% python3 -q
>>> import numpy as np
>>> np.set_printoptions(precision=2, suppress=True, linewidth=200, legacy="1.25")
>>> def rd(a):
...     return np.round(a, 2) + 0
... 
>>> m1 = np.loadtxt("layer11.csv", delimiter=",")
>>> print(m1)
[[ 0.  4. -4.  0.]
 [ 0.  0. -3. -5.]
 [ 0.  0.  0.  4.]
 [ 0.  0.  0.  0.]]
>>> print(np.abs(np.diag(np.linalg.qr(m1)[1])) > 1e-9)
[False False False False]
>>> print(np.allclose(m1[:-1].T @ np.linalg.lstsq(m1[:-1].T, m1[-1])[0], m1[-1]))
True
>>> print(rd(np.trace(np.linalg.pinv(m1) @ m1)))
3.0
>>> print(rd(m1 @ np.linalg.pinv(m1) @ m1))
[[ 0.  4. -4.  0.]
 [ 0.  0. -3. -5.]
 [ 0.  0.  0.  4.]
 [ 0.  0.  0.  0.]]
>>> rng = np.random.default_rng(695)
>>> z = rng.permutation(4)
>>> print(z)
[1 2 0 3]
>>> other = m1[z][:, z]
>>> print(np.allclose(other, m1))
False
>>> print(np.diag(other))
[0. 0. 0. 0.]
>>> Uu, sigma, Vt = np.linalg.svd(m1)
>>> V = Vt[:(sigma > 1e-8).sum()]
>>> x = m1[0] + 2 * m1[1] + rng.integers(2) * np.eye(4)[0]
>>> print(x)
[  0.   4. -10. -10.]
>>> print(rd(V.T @ V))
[[0. 0. 0. 0.]
 [0. 1. 0. 0.]
 [0. 0. 1. 0.]
 [0. 0. 0. 1.]]
>>> K = np.load("a.npy")
>>> print(K)
[[0.5  0.   0.   0.   0.5 ]
 [0.   0.5  0.   0.   0.5 ]
 [0.   0.25 0.5  0.25 0.  ]
 [0.   0.   0.   0.67 0.33]
 [0.5  0.   0.   0.   0.5 ]]
>>> print(rd(np.linalg.norm(K, 2) / np.linalg.norm(K)))
0.73
>>> print(np.linalg.matrix_rank(K, rtol=0.1))
4
>>> z = rng.permutation(5)
>>> print(z)
[0 2 1 3 4]
>>> other = K[z][:, z]
>>> print(np.trace(other))
2.67
>>> print(np.diag(other))
[0.5  0.5  0.5  0.67 0.5 ]
>>> print(np.allclose(other, K))
False
>>> Uu, sigma, Vt = np.linalg.svd(K)
>>> V = Vt[:(sigma > 1e-8).sum()]
>>> x = K[1] + -3 * K[0] + rng.integers(2) * np.eye(5)[1]
>>> print(x)
[-1.5  1.5  0.   0.  -1. ]
>>> print(np.linalg.matrix_rank(np.vstack([K, x])))
5
>>> print(rd(np.linalg.norm(x - V.T @ V @ x)))
0.51
>>> print(rd(V.T @ V))
[[ 0.74 -0.26  0.2  -0.13  0.26]
 [-0.26  0.74  0.2  -0.13  0.26]
 [ 0.2   0.2   0.85  0.1  -0.2 ]
 [-0.13 -0.13  0.1   0.94  0.13]
 [ 0.26  0.26 -0.2   0.13  0.74]]
>>> print(np.allclose(V.T @ V @ x, x))
False
>>> other = np.array([[-3, 1], [-2, -1], [0, 1], [1, -1], [2, 1]])
>>> print(np.einsum("ik,kj->ij", K, other))
[[-0.5   1.  ]
 [ 0.    0.  ]
 [-0.25  0.  ]
 [ 1.33 -0.34]
 [-0.5   1.  ]]
>>> print(np.vstack([K, other.T]).shape)
(7, 5)
>>> print(np.linalg.matrix_rank(np.vstack([K, other.T])))
5
>>> print(np.linalg.matrix_rank(K @ other))
2
>>> print(K.sum(axis=1))
[1. 1. 1. 1. 1.]
>>> print(rd(np.sort(np.abs(np.linalg.eigvals(K)))[::-1]))
[1.   0.67 0.5  0.5  0.  ]
>>> p = np.eye(5)[0]
>>> for _ in range(7):
...     p = p @ K
...     print(p.round(2))
... 
[0.5 0.  0.  0.  0.5]
[0.5 0.  0.  0.  0.5]
[0.5 0.  0.  0.  0.5]
[0.5 0.  0.  0.  0.5]
[0.5 0.  0.  0.  0.5]
[0.5 0.  0.  0.  0.5]
[0.5 0.  0.  0.  0.5]
>>> E = np.array([[18, 18, 36, 36], [0, 2, 0, 4], [-27, -27, -18, -18], [0, -3, 0, -2]])
>>> Q = E.astype(float).copy()
>>> for j in range(4):
...     Q[:, j] -= Q[:, :j] @ (Q[:, :j].T @ Q[:, j])
...     Q[:, j] /= np.linalg.norm(Q[:, j])
... 
>>> print(rd(Q.T @ E))
[[32.45 32.45 34.95 34.95]
 [ 0.    3.61  0.    3.88]
 [ 0.    0.   19.97 19.97]
 [ 0.    0.    0.    2.22]]
>>> print(rd(Q))
[[ 0.55  0.    0.83  0.  ]
 [ 0.    0.55  0.    0.83]
 [-0.83  0.    0.55  0.  ]
 [ 0.   -0.83  0.    0.55]]
>>> print(rd(Q.T @ Q))
[[1. 0. 0. 0.]
 [0. 1. 0. 0.]
 [0. 0. 1. 0.]
 [0. 0. 0. 1.]]
>>> t3 = np.stack([E, -3 * E, E[::-1]])
>>> print(t3.sum(axis=0))
[[-36 -39 -72 -74]
 [-27 -31 -18 -26]
 [ 54  56  36  40]
 [ 18  24  36  40]]
>>> print(np.linalg.matrix_rank(t3.reshape(3, -1)))
2
>>> print(rd(np.linalg.det(t3)))
[  5184. 419904.   5184.]
>>> print(rd(np.linalg.det(E[::-1])))
5184.0
>>> print(rd(np.linalg.det(E.T)))
5184.0
>>> print(np.einsum("ii->", E))
0
>>> print(rd(np.poly(E)))
[   1.    0.  656.    0. 5184.]
>>> print(rd(np.linalg.norm(E)))
73.34
>>> print(np.abs(E).max())
36
>>> print(np.count_nonzero(E))
12
>>> print(E - E[0])
[[  0   0   0   0]
 [-18 -16 -36 -32]
 [-45 -45 -54 -54]
 [-18 -21 -36 -38]]
>>> print(rd(np.linalg.svd(E, compute_uv=False)))
[70.9  18.34  3.93  1.02]
>>> print(E.mean(axis=0))
[-2.25 -2.5   4.5   5.  ]
>>> np.zeros(4, 4)
Traceback (most recent call last):
  File "<python-input-67>", line 1, in <module>
    np.zeros(4, 4)
    ~~~~~~~~^^^^^^
TypeError: Cannot interpret '4' as a data type
>>> print(E.sum(axis=1))
[108   6 -90  -5]
>>> print(E.shape)
(4, 4)
